$ python -q
>>> import numpy as np
>>> np.set_printoptions(precision=2, suppress=True, linewidth=160)
>>> feats = np.load("block7.npy")
>>> print(feats)
[[ 0.  4. -5.]
 [ 4.  0.  0.]
 [-5.  0.  0.]]
>>> print(round(float(np.linalg.eigvalsh(feats).min()), 2))
-6.4
>>> print(np.allclose(feats, feats.T))
True
>>> print(round(np.linalg.det(feats), 2))
0.0
>>> print(feats @ feats)
[[ 41.   0.   0.]
 [  0.  16. -20.]
 [  0. -20.  25.]]
>>> print(np.allclose(feats @ feats.T, feats.T @ feats))
True
>>> print((feats + feats.T) / 2)
[[ 0.  4. -5.]
 [ 4.  0.  0.]
 [-5.  0.  0.]]
>>> print(np.round(np.abs(np.linalg.eigvals(feats)).max(), 2))
6.4
>>> print(np.sort(np.abs(np.linalg.eigvals(feats))))
[0.  6.4 6.4]
>>> print((feats - feats.T) / 2)
[[0. 0. 0.]
 [0. 0. 0.]
 [0. 0. 0.]]
>>> print(np.linalg.matrix_power(feats, 4))
[[1681.    0.    0.]
 [   0.  656. -820.]
 [   0. -820. 1025.]]
>>> ev, vecs = np.linalg.eigh(feats)
>>> x0 = np.array([3, -1, 0])
>>> print(x0 @ feats @ x0)
-24.0
>>> print(vecs * np.maximum(ev, 0) @ vecs.T)
[[ 3.2   2.   -2.5 ]
 [ 2.    1.25 -1.56]
 [-2.5  -1.56  1.95]]
>>> print(np.abs(feats).sum(axis=1).max(), np.round(np.abs(ev).max(), 2))
9.0 6.4
>>> rk = np.linalg.matrix_rank(feats)
>>> print(rk)
2
>>> ns = np.linalg.svd(feats)[2][rk:].T
>>> print([int(np.linalg.matrix_rank(np.delete(feats, i, axis=0))) for i in range(3)])
[1, 2, 2]
>>> print(ns @ ns.T)
[[0.   0.   0.  ]
 [0.   0.61 0.49]
 [0.   0.49 0.39]]
>>> print([int(np.linalg.matrix_rank(feats[:i])) for i in range(1, len(feats) + 1)])
[1, 2, 2]
>>> Uu, sig, vt = np.linalg.svd(feats)
>>> vecs = vt[:(sig > 1e-8).sum()]
>>> rng = np.random.default_rng(47)
>>> x0 = feats[1] + 3 * feats[0] + rng.integers(2) * np.eye(3)[0]
>>> print(x0)
[  4.  12. -15.]
>>> print(np.round(np.linalg.norm(x0 - vecs.T @ vecs @ x0), 2))
0.0
>>> print(np.allclose(vecs.T @ vecs @ x0, x0))
True
>>> print(np.linalg.matrix_rank(np.vstack([feats, x0])))
2
